% ipython --no-banner

In [1]: import numpy as np

In [2]: from numpy import linalg as LA

In [3]: np.set_printoptions(precision=3, suppress=True, linewidth=100, floatmode="fixed")

In [4]: F = np.loadtxt("arr.csv", delimiter=",")

In [5]: F
Out[5]: 
array([[0.017, 0.051, 0.119],
       [0.051, 0.153, 0.356],
       [0.119, 0.356, 0.831]])

In [6]: w, vecs = LA.eigvalsh(F)
ValueError: too many values to unpack (expected 2)


In [7]: w, vecs = LA.eigh(F)

In [8]: np.round(vecs.T @ F @ vecs, 3) + 0
Out[8]: 
array([[0.000, 0.000, 0.000],
       [0.000, 0.000, 0.000],
       [0.000, 0.000, 1.000]])

In [9]: np.abs(vecs[:, -1])
Out[9]: array([0.130, 0.391, 0.911])

In [10]: np.round(LA.svd(F, compute_uv=False), 3) + 0
Out[10]: array([1.000, 0.000, 0.000])

In [11]: np.round(vecs.T @ vecs, 3) + 0
Out[11]: 
array([[1.000, 0.000, 0.000],
       [0.000, 1.000, 0.000],
       [0.000, 0.000, 1.000]])

In [12]: (w > 1e-8).sum(), (w < -1e-8).sum()
Out[12]: (np.int64(1), np.int64(0))

In [13]: np.unique(F.round(6), axis=0).shape
Out[13]: (3, 3)

In [14]: F @ LA.pinv(F) @ F
Out[14]: 
array([[0.017, 0.051, 0.119],
       [0.051, 0.153, 0.356],
       [0.119, 0.356, 0.831]])

In [15]: np.abs(np.diag(LA.qr(F)[1])) > 1e-9
Out[15]: array([ True, False, False])

In [16]: np.allclose(F[:-1].T @ LA.lstsq(F[:-1].T, F[-1])[0], F[-1])
Out[16]: True

In [17]: arr = np.load("x.npy")

In [18]: arr
Out[18]: 
array([[ 0.500, -0.800,  0.700, -1.000],
       [ 0.800, -0.700,  0.300, -0.300],
       [-1.200, -0.900, -0.800, -0.200],
       [ 1.200, -0.700, -0.900,  0.000],
       [-1.000, -1.500, -0.700,  0.300],
       [ 0.600,  0.500,  0.500, -1.200],
       [-1.500,  2.400,  0.000, -0.200],
       [ 0.300, -0.800,  2.400,  0.700],
       [ 0.300,  0.100,  0.700,  0.400],
       [ 0.900, -0.300, -0.100,  1.900],
       [-1.700, -1.000, -0.900, -0.200],
       [16.000,  2.000, 18.000, 10.000],
       [-1.800,  0.400,  1.100,  0.000],
       [ 0.200,  0.400,  0.600,  1.100]])

In [19]: C = arr[[2, 8]].astype(float)

In [20]: for _ in range(6):
    ...:     z = LA.norm(arr[:, None] - C, axis=-1).argmin(axis=1)
    ...:     C = np.array([arr[z == j].mean(axis=0) for j in range(2)])
    ...: 

In [21]: z
Out[21]: array([0, 0, 0, 0, 0, 0, 0, 0, 0, 0, 0, 1, 0, 0])

In [22]: C[1] - C[0]
Out[22]: array([16.185,  2.223, 17.777,  9.900])

In [23]: np.abs(C[1] - C[0]).argmax()
Out[23]: np.int64(2)

In [24]: Xs = arr - arr.mean(axis=0)

In [25]: vecs = LA.svd(Xs)[2][:1]

In [26]: other = Xs - Xs @ vecs.T @ vecs

In [27]: np.diag(vecs.T @ vecs)
Out[27]: array([0.388, 0.007, 0.462, 0.143])

In [28]: other.std(axis=0)
Out[28]: array([0.674, 0.928, 0.592, 0.694])

In [29]: np.cov(Xs @ vecs.T, rowvar=False)
Out[29]: array(49.790)

In [30]: P = arr @ LA.solve(arr.T @ arr, arr.T)

In [31]: np.round(LA.eigvalsh(P), 3) + 0
Out[31]: 
array([0.000, 0.000, 0.000, 0.000, 0.000, 0.000, 0.000, 0.000, 0.000, 0.000, 1.000, 1.000, 1.000,
       1.000])

In [32]: LA.matrix_rank(np.eye(14) - P)
Out[32]: np.int64(10)

In [33]: O, vecs = LA.qr(arr[:, :3])[0], LA.qr(arr[:, 3:])[0]

In [34]: sig = LA.svd(O.T @ vecs, compute_uv=False)

In [35]: round(float(LA.norm(O @ O.T - vecs @ vecs.T, 2)), 3)
Out[35]: 1.0

In [36]: dist = LA.norm(arr[:, None] - arr[None], axis=-1)

In [37]: dist.mean(axis=1).argmax()
Out[37]: np.int64(11)

In [38]: np.flatnonzero(dist[11] < dist.mean() / 2)
Out[38]: array([11])

In [39]: dist[11].round(6).argsort(kind="stable")[:4]
Out[39]: array([11,  7,  9, 13])

In [40]: dist.shape
Out[40]: (14, 14)

In [41]: (dist + 1e9 * np.eye(14)).round(6).argmin(axis=1)
Out[41]: array([ 1,  0, 10,  1,  2,  0, 12,  8, 13, 13,  2,  7,  8,  8])
